>>> import numpy as np
>>> np.set_printoptions(precision=1, suppress=True, linewidth=100, legacy="1.25")
>>> feats = np.load("out6.npy")
>>> print(feats)
[[  3  -1   0  -4  -3   2]
 [  6  -4  -1   7   5   1]
 [  0   0   0   0   0   0]
 [ 11  -3  -5   7  -8  -6]
 [  5  -2   6   1  -2  -2]
 [  0   0   0   0   0   0]
 [  3  -4   0  -1  -9  -6]
 [  8  -5  -4   1  -1   2]
 [  3   3  -1   5  -2  -2]
 [  1   0   3   2   3   1]
 [  1   0   3   2   3   1]
 [  3  -1   0  -4  -3   2]
 [  0   0   0   0   0   0]
 [  3  -1   0  -4  -3   2]
 [  1   0   3   2   3   1]
 [ 10  -2  -8   4  -6  -1]
 [  5  -4  -4   5   2   0]
 [  0   0   0   0   0   0]
 [  2  -9  -3   2   3   0]
 [  2   3  -4   3  -5  -3]
 [  3  -1   0  -4  -3   2]
 [  0   0   0   0   0   0]
 [ -3  -5   1  -3   1   0]
 [  0   0   0   0   0   0]
 [  0   0   0   0   0   0]
 [  4  -1   3  -2   0   3]
 [  0  -6   1  -7  -2   2]
 [  0   0   0   0   0   0]
 [  2   3  -4   3  -5  -3]
 [  5  -2   6   1  -2  -2]
 [  3  -1   0  -4  -3   2]
 [  1  -7   4  -4  -4  -3]
 [  9  -8  -1   6  -4  -5]
 [ -3  -5   1  -3   1   0]
 [  0  -6   1  -7  -2   2]
 [  9  -5  -1   3   2   3]
 [  5  -4  -4   5   2   0]
 [  4  -2   3  -1  -5  -3]
 [  4  -8   4  -8  -7  -1]
 [  6 -10   0   0   3   3]
 [  3  -1   0  -4  -3   2]
 [  7  -3   3  -5  -8  -1]
 [ -1  -2  -3   0  -4  -3]
 [ 10  -2  -8   4  -6  -1]]
>>> rng = np.random.default_rng(8748)
>>> z = rng.permutation(6)
>>> A2 = feats[:, z] * rng.choice([-1, 1], 6)
>>> print(A2)
[[ 2  3  0  4  3  1]
 [ 1 -5 -1 -7  6  4]
 [ 0  0  0  0  0  0]
 [-6  8 -5 -7 11  3]
 [-2  2  6 -1  5  2]
 [ 0  0  0  0  0  0]
 [-6  9  0  1  3  4]
 [ 2  1 -4 -1  8  5]
 [-2  2 -1 -5  3 -3]
 [ 1 -3  3 -2  1  0]
 [ 1 -3  3 -2  1  0]
 [ 2  3  0  4  3  1]
 [ 0  0  0  0  0  0]
 [ 2  3  0  4  3  1]
 [ 1 -3  3 -2  1  0]
 [-1  6 -8 -4 10  2]
 [ 0 -2 -4 -5  5  4]
 [ 0  0  0  0  0  0]
 [ 0 -3 -3 -2  2  9]
 [-3  5 -4 -3  2 -3]
 [ 2  3  0  4  3  1]
 [ 0  0  0  0  0  0]
 [ 0 -1  1  3 -3  5]
 [ 0  0  0  0  0  0]
 [ 0  0  0  0  0  0]
 [ 3  0  3  2  4  1]
 [ 2  2  1  7  0  6]
 [ 0  0  0  0  0  0]
 [-3  5 -4 -3  2 -3]
 [-2  2  6 -1  5  2]
 [ 2  3  0  4  3  1]
 [-3  4  4  4  1  7]
 [-5  4 -1 -6  9  8]
 [ 0 -1  1  3 -3  5]
 [ 2  2  1  7  0  6]
 [ 3 -2 -1 -3  9  5]
 [ 0 -2 -4 -5  5  4]
 [-3  5  3  1  4  2]
 [-1  7  4  8  4  8]
 [ 3 -3  0  0  6 10]
 [ 2  3  0  4  3  1]
 [-1  8  3  5  7  3]
 [-3  4 -3  0 -1  2]
 [-1  6 -8 -4 10  2]]
>>> left, _, Vh = np.linalg.svd(feats.T @ A2)
>>> print(z)
[5 4 2 3 0 1]
>>> print(np.round(left @ Vh, 1) + 0)
[[ 0.  0.  0.  0.  1.  0.]
 [ 0.  0.  0.  0.  0. -1.]
 [ 0.  0.  1.  0.  0.  0.]
 [ 0.  0.  0. -1.  0.  0.]
 [ 0. -1.  0.  0.  0.  0.]
 [ 1.  0.  0.  0.  0.  0.]]
>>> print(np.round(np.linalg.lstsq(feats, A2)[0], 1) + 0)
[[ 0.  0.  0.  0.  1.  0.]
 [ 0.  0.  0.  0.  0. -1.]
 [ 0.  0.  1.  0.  0.  0.]
 [ 0.  0.  0. -1.  0.  0.]
 [ 0. -1.  0.  0.  0.  0.]
 [ 1.  0.  0.  0.  0.  0.]]
